% ipython --no-banner

In [1]: import numpy as np

In [2]: from numpy import linalg as LA

In [3]: np.set_printoptions(precision=1, suppress=True, linewidth=100, floatmode="fixed")

In [4]: tidy = lambda a: np.round(a, 1) + 0

In [5]: data = np.load("dump.npy")

In [6]: tidy(data)
Out[6]: 
array([[-0.1, -1.0, -0.2],
       [ 1.0, -0.1, -0.2],
       [ 0.1, -0.2,  1.0]])

In [7]: x = np.array([-3, -8, 7])

In [8]: [p for p in range(1, 25) if np.allclose(LA.matrix_power(data, p), np.eye(3))]
Out[8]: []

In [9]: tidy(LA.norm(x)), tidy(LA.norm(data @ x))
Out[9]: (np.float64(11.0), np.float64(11.0))

In [10]: 3 - LA.matrix_rank(data - np.eye(3), tol=1e-8)
Out[10]: np.int64(1)

In [11]: tidy(np.abs(LA.eigvals(data)))
Out[11]: array([1.0, 1.0, 1.0])

In [12]: tidy(np.sort(np.abs(np.degrees(np.angle(LA.eigvals(data))))))
Out[12]: array([ 0.0, 98.1, 98.1])

In [13]: r0 = np.array([1, 1, 0])

In [14]: out = data + np.outer(r0, np.eye(3)[2])

In [15]: tidy(LA.det(out) / LA.det(data)), tidy(1 + LA.solve(data, r0)[2])
Out[15]: (np.float64(0.6), np.float64(0.6))

In [16]: tidy(out)
Out[16]: 
array([[-0.1, -1.0,  0.8],
       [ 1.0, -0.1,  0.8],
       [ 0.1, -0.2,  1.0]])

In [17]: LA.matrix_rank(LA.inv(out) - LA.inv(data), tol=1e-8)
Out[17]: np.int64(1)

In [18]: x = np.array([1, 5, 2])

In [19]: rhs = data @ x

In [20]: b, lr = np.zeros(3), 1 / LA.norm(data, 2) ** 2

In [21]: for i in range(12):
    ...:     b -= lr * data.T @ (data @ b - rhs)
    ...:     if i % 2 == 0: print(i, round(LA.norm(data @ b - rhs), 1))
    ...: 
0 0.0
2 0.0
4 0.0
6 0.0
8 0.0
10 0.0

In [22]: tidy(b)
Out[22]: array([1.0, 5.0, 2.0])

In [23]: def softmax(z):
    ...:     e = np.exp(z - z.max(axis=-1, keepdims=True))
    ...:     return e / e.sum(axis=-1, keepdims=True)
    ...: 

In [24]: tidy(softmax(data[1]))
Out[24]: array([0.6, 0.2, 0.2])

In [25]: S = data @ data.T / np.sqrt(3)

In [26]: tidy(softmax(S)[1] @ data)
Out[26]: array([ 0.5, -0.4,  0.1])

In [27]: tidy(softmax(S))
Out[27]: 
array([[0.5, 0.3, 0.3],
       [0.3, 0.5, 0.3],
       [0.3, 0.3, 0.5]])

In [28]: proj = np.triu(np.array([[4, 1, 1], [5, 5, 4], [2, 1, 2]]), 1) + np.eye(3)

In [29]: out = proj @ data @ LA.inv(proj)

In [30]: tidy(LA.det(out))
Out[30]: np.float64(1.0)

In [31]: tidy(proj @ data - data @ proj)
Out[31]: 
array([[ 1.1, -0.2,  4.8],
       [ 0.6, -1.9,  3.3],
       [ 0.0, -0.1,  0.8]])

In [32]: rng = np.random.default_rng(33567)

In [33]: F = rng.normal(size=(15, 3)) + 5 * np.array([2, 4, -3])

In [34]: tidy(F)
Out[34]: 
array([[ 11.4,  20.6, -15.2],
       [ 11.9,  18.9, -16.2],
       [ 10.1,  19.9, -15.7],
       [  9.8,  20.3, -15.4],
       [ 10.3,  18.9, -15.6],
       [ 10.1,  20.4, -16.6],
       [  8.8,  20.4, -15.1],
       [ 10.1,  20.9, -14.7],
       [ 10.4,  19.8, -13.7],
       [  8.7,  19.3, -14.1],
       [  7.9,  21.0, -14.4],
       [  9.6,  19.6, -16.3],
       [ 10.8,  20.7, -15.9],
       [ 10.9,  19.0, -13.2],
       [ 10.5,  20.9, -13.6]])

In [35]: cen = F - F.mean(axis=0)

In [36]: vecs = LA.svd(cen)[2][:1]

In [37]: out = cen - cen @ vecs.T @ vecs

In [38]: tidy(np.cov(cen @ vecs.T, rowvar=False))
Out[38]: np.float64(1.3)

In [39]: LA.norm(out, axis=1).round(6).argmax()
Out[39]: np.int64(13)

In [40]: C2 = F.T @ F

In [41]: LA.matrix_rank(C2)
Out[41]: np.int64(3)

In [42]: r0, r1 = F[3], F[2]

In [43]: tidy(r0 @ r0)
Out[43]: np.float64(745.2)

In [44]: p = (r0 @ r1) / (r0 @ r0) * r0

In [45]: tidy(np.outer(r0, r1))
Out[45]: 
array([[  99.2,  195.8, -153.9],
       [ 204.6,  404.0, -317.4],
       [-155.9, -307.8,  241.9]])

In [46]: tidy(LA.norm(r0 + r1) ** 2 + LA.norm(r0 - r1) ** 2)
Out[46]: np.float64(2980.7)

In [47]: X = np.array([[9, 1], [4, -5]])

In [48]: X
Out[48]: 
array([[ 9,  1],
       [ 4, -5]])

In [49]: w1 = np.array([[3, 3, 5, 3, 0, -1], [-2, -2, -1, -2, 3, 2]])

In [50]: b = np.array([5, 3, 0, 0, 2, 3])

In [51]: H = np.maximum(X @ w1 + b, 0)

In [52]: (H > 0).astype(int)
Out[52]: 
array([[1, 1, 1, 1, 1, 0],
       [1, 1, 1, 1, 0, 0]])

In [53]: (H > 0).mean(axis=0)
Out[53]: array([1.0, 1.0, 1.0, 1.0, 0.5, 0.0])

In [54]: cent = np.array([[-4, -6], [-7, -7], [0, 9], [-2, -1], [7, 4], [8, 2]])

In [55]: H @ cent
Out[55]: 
array([[-331,   15],
       [-327, -134]])

In [56]: proj = np.triu(np.array([[0, 0], [0, 2]]), 1) + np.eye(2)

In [57]: out = proj @ X @ LA.inv(proj)

In [58]: LA.matrix_rank(out)
Out[58]: np.int64(2)

In [59]: np.trace(out), np.trace(X)
Out[59]: (np.float64(4.0), np.int64(4))

In [60]: np.trace(X)
Out[60]: np.int64(4)

In [61]: X @ X
Out[61]: 
array([[85,  4],
       [16, 29]])

In [62]: (X - X.T) / 2
Out[62]: 
array([[ 0.0, -1.5],
       [ 1.5,  0.0]])

In [63]: np.allclose(X @ X.T, X.T @ X)
Out[63]: False

In [64]: tidy(np.abs(LA.eigvals(X)).max())
Out[64]: np.float64(9.3)

In [65]: LA.determinant(X)
AttributeError: module 'numpy.linalg' has no attribute 'determinant'


In [66]: np.allclose(X, X.T)
Out[66]: False

In [67]: tidy(LA.det(X))
Out[67]: np.float64(-49.0)
